$ python -q
>>> import numpy as np
>>> from numpy import linalg as LA
>>> np.set_printoptions(precision=1, suppress=True, linewidth=140)
>>> J = np.load("mat.npy")
>>> J
array([[ 0.1,  0. ,  0.3, -0.2, -0.1, -0.2, -0.2],
       [ 0.1,  0. ,  0.3, -0.2, -0.1, -0.2, -0.2],
       [-0.3,  0.1, -0.9,  0.8,  0.3,  0.8,  0.6],
       [ 0.1,  0. ,  0.3, -0.2, -0.1, -0.2, -0.2],
       [ 0.4, -0.2,  1.3, -1.2, -0.4, -1.2, -0.9],
       [ 0. ,  0. ,  0.1, -0.1,  0. , -0.1, -0.1]])
>>> LA.matrix_rank(J, rtol=0.1)
np.int64(1)
>>> try:
...     LA.inv(J)
... except LA.LinAlgError as e:
...     print(e)
... 
Last 2 dimensions of the array must be square
>>> np.round(J @ LA.pinv(J) @ J, 1) + 0
array([[ 0.1,  0. ,  0.3, -0.2, -0.1, -0.2, -0.2],
       [ 0.1,  0. ,  0.3, -0.2, -0.1, -0.2, -0.2],
       [-0.3,  0.1, -0.9,  0.8,  0.3,  0.8,  0.6],
       [ 0.1,  0. ,  0.3, -0.2, -0.1, -0.2, -0.2],
       [ 0.4, -0.2,  1.3, -1.2, -0.4, -1.2, -0.9],
       [ 0. ,  0. ,  0.1, -0.1,  0. , -0.1, -0.1]])
>>> LA.lstsq(J[:-1].T, J[-1])[2]
np.int32(3)
>>> round(np.trace(LA.pinv(J) @ J), 1)
np.float64(4.0)
>>> np.unique(J.round(6), axis=0).shape
(4, 7)
>>> data = np.loadtxt("sample17.csv", delimiter=",")
>>> data.round(1) + 0
array([[-0.6, -0.1,  0.1,  0.2,  0. , -0.7,  0. ,  0.4],
       [ 0.1,  0. , -0.1,  0.1,  0.7,  0.1,  0.6,  0.4],
       [-0.3,  0.3, -0.4, -0.7, -0.2, -0.1,  0.4,  0. ],
       [-0.2, -0.5, -0.1, -0.2, -0.1,  0.5, -0.2,  0.5],
       [ 0.4,  0.6,  0. ,  0.1, -0.3,  0. , -0.1,  0.6],
       [ 0.1,  0.1,  0.5, -0.6,  0.4, -0.1, -0.4,  0.1],
       [ 0.3, -0.1, -0.7, -0.1,  0.2, -0.4, -0.4,  0. ],
       [-0.5,  0.5, -0.2,  0.2,  0.3,  0.3, -0.4, -0.1]])
>>> gram = data.T @ data
>>> gram.round(1) + 0
array([[1., 0., 0., 0., 0., 0., 0., 0.],
       [0., 1., 0., 0., 0., 0., 0., 0.],
       [0., 0., 1., 0., 0., 0., 0., 0.],
       [0., 0., 0., 1., 0., 0., 0., 0.],
       [0., 0., 0., 0., 1., 0., 0., 0.],
       [0., 0., 0., 0., 0., 1., 0., 0.],
       [0., 0., 0., 0., 0., 0., 1., 0.],
       [0., 0., 0., 0., 0., 0., 0., 1.]])
>>> (data @ data.T).shape
(8, 8)
>>> np.trace(gram), (data ** 2).sum()
(np.float64(8.0), np.float64(8.0))
>>> LA.eigvalsh(gram)[::-1]
array([1., 1., 1., 1., 1., 1., 1., 1.])
>>> LA.matrix_rank(gram)
np.int64(8)
